% python3 -q
>>> import numpy as np
>>> from numpy import linalg as LA
>>> np.set_printoptions(suppress=True, linewidth=160)
>>> K = np.array([[-0.07, -3.02, 2.17],
...     [1.07, -0.18, 2.98],
...     [9.71, 7.6, 6.6],
...     [8.23, 2.17, 5.21],
...     [-3.0, -1.99, 1.63],
...     [7.36, 0.82, 4.74],
...     [1.65, -5.99, 2.04],
...     [6.0, 3.74, 4.95],
...     [6.52, -0.61, 4.27],
...     [6.93, 2.07, 4.87],
...     [3.56, 0.3, 3.7],
...     [-0.74, -5.5, 1.53],
...     [7.95, 1.9, 5.09],
...     [9.94, -0.49, 5.14],
...     [-6.62, -11.47, -1.06],
...     [12.59, 6.73, 7.16],
...     [19.04, 13.2, 9.98],
...     [11.22, 7.26, 6.92],
...     [9.0, 5.49, 6.03]])
>>> Q, vecs = LA.qr(K[:, :2])[0], LA.qr(K[:, 2:])[0]
>>> sig = LA.svd(Q.T @ vecs, compute_uv=False)
>>> np.round(np.degrees(np.arccos(sig.clip(0, 1))), 2)
array([14.9])
>>> sig.round(2)
array([0.97])
>>> Xc = K - K.mean(axis=0)
>>> vecs = LA.svd(Xc)[2][:2]
>>> Y = Xc - Xc @ vecs.T @ vecs
>>> np.round((Xc @ vecs.T).std(axis=0), 2)
array([8.24, 1.76])
>>> np.round(Y.std(axis=0), 2) + 0
array([0., 0., 0.])
>>> np.round(np.diag(vecs.T @ vecs), 2)
array([0.94, 0.97, 0.09])
>>> round(float(LA.norm(Y) / LA.norm(Xc)), 2)
0.0
>>> LA.norm(Y, axis=1).round(6).argmax()
np.int64(8)
>>> d = LA.norm(K[:, None] - K[None], axis=-1)
>>> d[1].round(6).argsort(kind="stable")[:4]
array([ 1, 10,  0,  4])
>>> (d + 1e9 * np.eye(19)).round(6).argmin(axis=1)
array([11, 10, 17, 12,  0, 12, 11,  9,  5, 12,  1,  6,  3,  5, 11, 17, 15, 15,  2])
>>> d.mean(axis=1).argmax()
np.int64(16)
>>> np.unravel_index(d.round(6).argmax(), d.shape)
(np.int64(14), np.int64(16))
>>> Xc = K - K.mean(axis=0)
>>> left, sig, vt = LA.svd(Xc, full_matrices=False)
>>> sig.round(2)
array([35.91,  7.68,  0.01])
>>> (np.sign(left[:, 0]) == np.sign(left[0, 0])).astype(int)
array([1, 1, 0, 0, 1, 0, 1, 0, 1, 0, 1, 1, 0, 0, 1, 0, 0, 0, 0])
>>> Y = np.c_[K[:, :1] @ np.array([[0]]), np.array([1, 5, 0, 4, 3, 2, 1, 2, 1, 4, 3, 1, 2, 5, 3, 0, 1, 5, 4])]
>>> Y
array([[0., 1.],
       [0., 5.],
       [0., 0.],
       [0., 4.],
       [0., 3.],
       [0., 2.],
       [0., 1.],
       [0., 2.],
       [0., 1.],
       [0., 4.],
       [0., 3.],
       [0., 1.],
       [0., 2.],
       [0., 5.],
       [0., 3.],
       [0., 0.],
       [0., 1.],
       [0., 5.],
       [0., 4.]])
>>> np.round(LA.lstsq(K, Y[:, 0])[0], 2)
array([0., 0., 0.])
>>> np.round(LA.norm(LA.qr(K)[0].T @ Y, axis=0) ** 2 / ((Y ** 2).sum(axis=0) + 1e-12), 2)
array([0. , 0.7])
>>> LA.matrix_rank(Y)
np.int64(1)
>>> np.round(LA.norm(Y - K @ LA.lstsq(K, Y)[0], axis=0), 2)
array([0. , 7.1])
>>> sig = 3 * 0.2 ** np.arange(5)
>>> rng = np.random.default_rng(823)
>>> mat = rng.normal(size=(12, 5)) * rng.permutation(sig)
>>> mat.round(2) + 0
array([[ 0.04, -0.01, -0.54,  0.  ,  0.23],
       [ 0.11,  0.01, -2.99,  0.  ,  0.16],
       [ 0.15, -0.02,  0.39,  0.  , -0.49],
       [ 0.13,  0.02, -2.91,  0.  , -0.26],
       [-0.07,  0.01,  2.39,  0.  ,  0.25],
       [-0.16,  0.05, -4.56,  0.  , -0.54],
       [ 0.2 , -0.02,  2.82,  0.  , -0.18],
       [ 0.04, -0.01,  1.64,  0.  ,  0.82],
       [ 0.09,  0.04,  1.71,  0.  , -0.16],
       [ 0.07, -0.04,  5.83,  0.  ,  0.84],
       [ 0.06,  0.02,  1.7 , -0.01, -0.87],
       [ 0.04,  0.02, -4.39,  0.  , -0.01]])
>>> C2 = K.T @ K
>>> np.round(np.diag(C2), 2)
array([1302.56,  598.91,  484.63])
>>> np.round(LA.svd(K, compute_uv=False) ** 2, 2)
array([2135.05,  230.84,   20.22])
>>> LA.matrix_rank(C2)
np.int64(3)
>>> Z = K[[4, 3]].astype(float)
>>> for _ in range(4):
...     lab = LA.norm(K[:, None] - Z, axis=-1).argmin(axis=1)
...     Z = np.array([K[lab == j].mean(axis=0) for j in range(2)])
... 
>>> lab
array([0, 0, 1, 1, 0, 1, 0, 1, 1, 1, 1, 0, 1, 1, 0, 1, 1, 1, 1])
>>> np.abs(Z[1] - Z[0]).argmax()
np.int64(0)
>>> Z.round(2)
array([[-1.28, -4.69,  1.55],
       [ 9.08,  3.86,  5.74]])
>>> feats = np.array([[-1.0, 0.7, -0.4, -2.0, 1.7, -0.8, -1.5, 0.7, 1.2],
...     [-1.8, -0.3, 0.6, 0.8, 0.6, -0.5, 1.9, -0.5, -0.4],
...     [1.4, 0.8, 0.8, 0.9, 0.0, 0.5, 1.4, 2.4, 0.9],
...     [0.2, -0.8, 0.4, 1.8, -0.4, 1.2, 0.2, 0.3, -0.8],
...     [0.4, -0.2, 0.7, -2.4, 0.4, -1.0, 0.7, -0.9, 0.4],
...     [1.8, -0.6, 0.2, -0.9, 0.0, -1.8, -1.0, -1.2, -0.5]])
>>> feats[0] = feats[5] + 0.1 * rng.normal(size=9)
>>> feats.round(2) + 0
array([[ 2.08, -0.6 ,  0.22, -0.93,  0.  , -1.86, -0.71, -1.04, -0.52],
       [-1.8 , -0.3 ,  0.6 ,  0.8 ,  0.6 , -0.5 ,  1.9 , -0.5 , -0.4 ],
       [ 1.4 ,  0.8 ,  0.8 ,  0.9 ,  0.  ,  0.5 ,  1.4 ,  2.4 ,  0.9 ],
       [ 0.2 , -0.8 ,  0.4 ,  1.8 , -0.4 ,  1.2 ,  0.2 ,  0.3 , -0.8 ],
       [ 0.4 , -0.2 ,  0.7 , -2.4 ,  0.4 , -1.  ,  0.7 , -0.9 ,  0.4 ],
       [ 1.8 , -0.6 ,  0.2 , -0.9 ,  0.  , -1.8 , -1.  , -1.2 , -0.5 ]])
>>> W = np.array([[5, 6, 0, 1, 0],
...     [7, 2, 3, 3, 2],
...     [5, 2, 2, 8, 2],
...     [1, 2, 1, 1, 9],
...     [3, 6, 5, 6, 3],
...     [8, 4, 2, 2, 9],
...     [8, 2, 6, 1, 3],
...     [4, 7, 1, 5, 6],
...     [4, 5, 5, 0, 8]])
>>> b = np.array([6, 6, 0, 5, 3])
>>> hid = np.maximum(feats @ W + b, 0)
>>> (hid > 0).astype(int)
array([[0, 0, 0, 0, 0],
       [1, 0, 1, 1, 1],
       [1, 1, 1, 1, 1],
       [1, 1, 0, 1, 1],
       [1, 1, 1, 1, 0],
       [0, 0, 0, 0, 0]])
>>> Z = np.array([[2, 2, 1], [2, 0, 2], [0, 1, 1], [2, 2, 2], [1, 1, 2]])
>>> (hid @ Z).round(6).argmax(axis=1)
array([0, 1, 2, 2, 1, 0])
>>> def softmax(z):
...     e = np.exp(z - z.max(axis=-1, keepdims=True))
...     return e / e.sum(axis=-1, keepdims=True)
... 
>>> np.round(softmax(10 * feats[5]), 2) + 0
array([1., 0., 0., 0., 0., 0., 0., 0., 0.])
>>> np.round(softmax(feats[5] + -1), 2)
array([0.57, 0.05, 0.11, 0.04, 0.09, 0.02, 0.03, 0.03, 0.06])
>>> scores = feats @ feats.T / np.sqrt(9)
>>> np.round(softmax(scores)[5] @ feats, 2)
array([ 1.8 , -0.56,  0.25, -1.  ,  0.03, -1.74, -0.71, -1.08, -0.44])
>>> softmax(scores).round(6).argmax(axis=1)
array([0, 1, 2, 3, 4, 0])
>>> np.round(softmax(scores), 2) + 0
array([[0.48, 0.  , 0.  , 0.  , 0.08, 0.43],
       [0.01, 0.83, 0.03, 0.06, 0.04, 0.01],
       [0.  , 0.01, 0.95, 0.03, 0.01, 0.  ],
       [0.03, 0.12, 0.17, 0.65, 0.01, 0.03],
       [0.18, 0.03, 0.01, 0.  , 0.61, 0.16],
       [0.47, 0.  , 0.  , 0.01, 0.08, 0.44]])
>>> left, sig, vt = LA.svd(feats, full_matrices=False)
>>> left.shape, sig.shape, vt.shape
((6, 6), (6,), (6, 9))
>>> np.round(np.cumsum(sig ** 2) / np.sum(sig ** 2), 2)
array([0.51, 0.72, 0.88, 0.98, 1.  , 1.  ])
>>> np.round(left.T @ left, 2) + 0
array([[1., 0., 0., 0., 0., 0.],
       [0., 1., 0., 0., 0., 0.],
       [0., 0., 1., 0., 0., 0.],
       [0., 0., 0., 1., 0., 0.],
       [0., 0., 0., 0., 1., 0.],
       [0., 0., 0., 0., 0., 1.]])
>>> np.round(vt @ vt.T, 2) + 0
array([[1., 0., 0., 0., 0., 0.],
       [0., 1., 0., 0., 0., 0.],
       [0., 0., 1., 0., 0., 0.],
       [0., 0., 0., 1., 0., 0.],
       [0., 0., 0., 0., 1., 0.],
       [0., 0., 0., 0., 0., 1.]])
>>> Y = np.array([[1, 4, -4],
...     [-2, -1, -3],
...     [-1, 5, -4],
...     [1, -4, 0],
...     [4, -4, -5],
...     [0, 0, 1],
...     [4, 2, -2],
...     [-2, 3, 3],
...     [-4, 3, 3]])
>>> np.vstack([feats, Y.T]).shape
(9, 9)
>>> np.round(np.einsum("ij->j", feats), 2)
array([ 4.08, -1.7 ,  2.92, -0.73,  0.6 , -3.46,  2.49, -0.94, -0.92])
>>> th = np.radians(45)
>>> R = np.eye(9)
>>> R[5, 5] = R[0, 0] = np.cos(th)
>>> R[5, 0], R[0, 5] = -np.sin(th), np.sin(th)
>>> R.round(2)
array([[ 0.71,  0.  ,  0.  ,  0.  ,  0.  ,  0.71,  0.  ,  0.  ,  0.  ],
       [ 0.  ,  1.  ,  0.  ,  0.  ,  0.  ,  0.  ,  0.  ,  0.  ,  0.  ],
       [ 0.  ,  0.  ,  1.  ,  0.  ,  0.  ,  0.  ,  0.  ,  0.  ,  0.  ],
       [ 0.  ,  0.  ,  0.  ,  1.  ,  0.  ,  0.  ,  0.  ,  0.  ,  0.  ],
       [ 0.  ,  0.  ,  0.  ,  0.  ,  1.  ,  0.  ,  0.  ,  0.  ,  0.  ],
       [-0.71,  0.  ,  0.  ,  0.  ,  0.  ,  0.71,  0.  ,  0.  ,  0.  ],
       [ 0.  ,  0.  ,  0.  ,  0.  ,  0.  ,  0.  ,  1.  ,  0.  ,  0.  ],
       [ 0.  ,  0.  ,  0.  ,  0.  ,  0.  ,  0.  ,  0.  ,  1.  ,  0.  ],
       [ 0.  ,  0.  ,  0.  ,  0.  ,  0.  ,  0.  ,  0.  ,  0.  ,  1.  ]])
>>> Y = feats @ R.T
>>> np.round(LA.svd(feats, compute_uv=False), 2), np.round(LA.svd(Y, compute_uv=False), 2)
(array([5.48, 3.52, 3.01, 2.41, 1.14, 0.14]), array([5.48, 3.52, 3.01, 2.41, 1.14, 0.14]))
>>> Y.round(2) + 0
array([[ 0.15, -0.6 ,  0.22, -0.93,  0.  , -2.79, -0.71, -1.04, -0.52],
       [-1.63, -0.3 ,  0.6 ,  0.8 ,  0.6 ,  0.92,  1.9 , -0.5 , -0.4 ],
       [ 1.34,  0.8 ,  0.8 ,  0.9 ,  0.  , -0.64,  1.4 ,  2.4 ,  0.9 ],
       [ 0.99, -0.8 ,  0.4 ,  1.8 , -0.4 ,  0.71,  0.2 ,  0.3 , -0.8 ],
       [-0.42, -0.2 ,  0.7 , -2.4 ,  0.4 , -0.99,  0.7 , -0.9 ,  0.4 ],
       [ 0.  , -0.6 ,  0.2 , -0.9 ,  0.  , -2.55, -1.  , -1.2 , -0.5 ]])
>>> m1 = np.loadtxt("dump.csv", delimiter=",")
>>> m1
array([[-0.92, -0.76,  0.01, -0.33],
       [ 0.61,  0.89, -0.82,  0.69],
       [ 1.  ,  0.97,  0.04,  0.47],
       [ 0.95, -0.72,  0.92, -0.98],
       [ 0.65, -0.35,  0.79, -0.21],
       [ 0.87,  0.85, -0.03,  0.88],
       [ 0.69,  0.52, -0.69, -0.77],
       [-0.52,  0.95, -0.99,  0.7 ],
       [ 0.95,  0.98, -0.99, -0.76],
       [-0.93, -0.99,  0.56, -1.  ],
       [ 0.93,  0.98, -0.53,  0.99],
       [-0.01,  0.69,  0.28,  0.99]])
>>> x0 = np.array([3, -7, -8, 2])
>>> y = m1 @ x0
>>> np.round(LA.solve(m1.T @ m1, m1.T @ y), 2)
array([ 3., -7., -8.,  2.])
>>> y.round(2)
array([ 1.82,  3.54, -3.17, -1.43, -2.34, -1.34,  2.41,  1.11,  2.39, -2.34,  2.15, -5.12])
>>> y = y + 0.3 * rng.normal(size=12)
>>> y.round(2)
array([ 1.86,  3.81, -2.69, -1.57, -2.2 , -1.49,  2.32,  1.28,  2.71, -2.11,  2.19, -4.79])
>>> b, *_ = LA.lstsq(m1, y)
>>> [round(float(LA.norm(LA.solve(m1.T @ m1 + lam * np.eye(4), m1.T @ y))), 2) for lam in (0, 1, 10, 100)]
[10.5, 3.61, 1.05, 0.16]
>>> b.round()
array([ 3., -6., -8.,  2.])
>>> np.round(LA.norm(y - m1 @ b), 2)
np.float64(0.61)
>>> np.round(m1.T @ (y - m1 @ b), 2) + 0
array([0., 0., 0., 0.])
